% ipython --no-banner

In [1]: import numpy as np

In [2]: import numpy.linalg as la

In [3]: np.set_printoptions(suppress=True, linewidth=200)

In [4]: tidy = lambda a: np.round(a, 3) + 0

In [5]: O, _ = la.qr(np.array([[1.4, 1.1, -0.2, 0.5, 0.5, -0.5],
   ...:     [-0.7, 0.9, -2.5, -0.4, 0.3, -0.3],
   ...:     [1.3, -0.6, -1.6, -1.7, 0.5, -1.0],
   ...:     [0.9, -2.0, 0.1, -0.9, 0.2, 1.0],
   ...:     [1.4, -1.6, -1.1, -0.6, -0.2, 0.5],
   ...:     [-0.9, 0.3, 0.4, -0.2, -2.1, 1.0]]))

In [6]: V, _ = la.qr(np.array([[0.8, 0.0, -0.7, 2.3, -1.0],
   ...:     [1.1, -1.5, 0.9, 0.2, 0.1],
   ...:     [-0.4, -0.4, 0.6, 1.8, 0.6],
   ...:     [0.6, 0.3, -1.0, -0.5, 0.2],
   ...:     [0.0, 0.3, -0.1, 0.5, -2.4]]))

In [7]: sig = 3 * 0.7 ** np.arange(5)

In [8]: A = O[:, :5] * sig @ V[:5]

In [9]: tidy(A)
Out[9]: 
array([[ 1.962,  0.292, -0.246, -0.727,  0.338],
       [-0.346,  1.011,  0.567, -0.023, -0.968],
       [ 0.346,  0.231,  0.189, -1.465,  0.729],
       [-0.384, -1.082,  0.352, -0.795,  0.617],
       [ 0.385, -1.056,  0.521, -1.311, -0.027],
       [-0.777,  0.275, -0.749,  0.318, -0.419]])

In [10]: other = np.c_[A[:, :4] @ np.array([[3, 0, 0, 1], [1, 2, 1, 5], [4, 1, 5, 3], [5, 5, 1, 5]]), np.array([2, 3, 8, 2, 4, 2])]

In [11]: tidy(other)
Out[11]: 
array([[ 1.559, -3.298, -1.665, -0.953,  2.   ],
       [ 2.125,  2.475,  3.821,  6.294,  3.   ],
       [-5.302, -6.674, -0.291, -5.258,  8.   ],
       [-4.796, -5.784, -0.114, -8.709,  2.   ],
       [-4.371, -8.144,  0.237, -9.887,  4.   ],
       [-3.463,  1.389, -3.153, -0.062,  2.   ]])

In [12]: tidy(la.norm(other - A @ la.lstsq(A, other)[0], axis=0))
Out[12]: array([0.   , 0.   , 0.   , 0.   , 0.214])

In [13]: la.matrix_rank(np.c_[A, other])
Out[13]: np.int64(6)

In [14]: tidy(la.lstsq(A, other[:, 0])[0])
Out[14]: array([3., 1., 4., 5., 0.])

In [15]: hat = A @ la.solve(A.T @ A, A.T)

In [16]: la.matrix_rank(np.eye(6) - hat)
Out[16]: np.int64(1)

In [17]: tidy(np.diag(hat))
Out[17]: array([0.853, 0.886, 0.933, 0.467, 0.892, 0.968])

In [18]: np.allclose(hat @ hat, hat)
Out[18]: True

In [19]: tidy(la.eigvalsh(hat))
Out[19]: array([0., 1., 1., 1., 1., 1.])

In [20]: x0 = np.array([-9, -8, -7, 1, -5])

In [21]: h = np.maximum(A @ x0, 0)

In [22]: tidy(np.tanh(A @ x0))
Out[22]: array([-1.   , -0.999, -1.   ,  1.   ,  0.164,  1.   ])

In [23]: tidy(A.T @ h)
Out[23]: array([-11.813,  -2.989,  -7.207,  -0.84 ,  -1.659])

In [24]: tidy(np.maximum(A @ x0, 0) - np.maximum(-A @ x0, 0))
Out[24]: array([-20.692,  -4.119, -11.391,   5.76 ,   0.166,  12.447])

In [25]: tidy(np.maximum(A @ (3 * x0), 0))
Out[25]: array([ 0.   ,  0.   ,  0.   , 17.28 ,  0.497, 37.341])
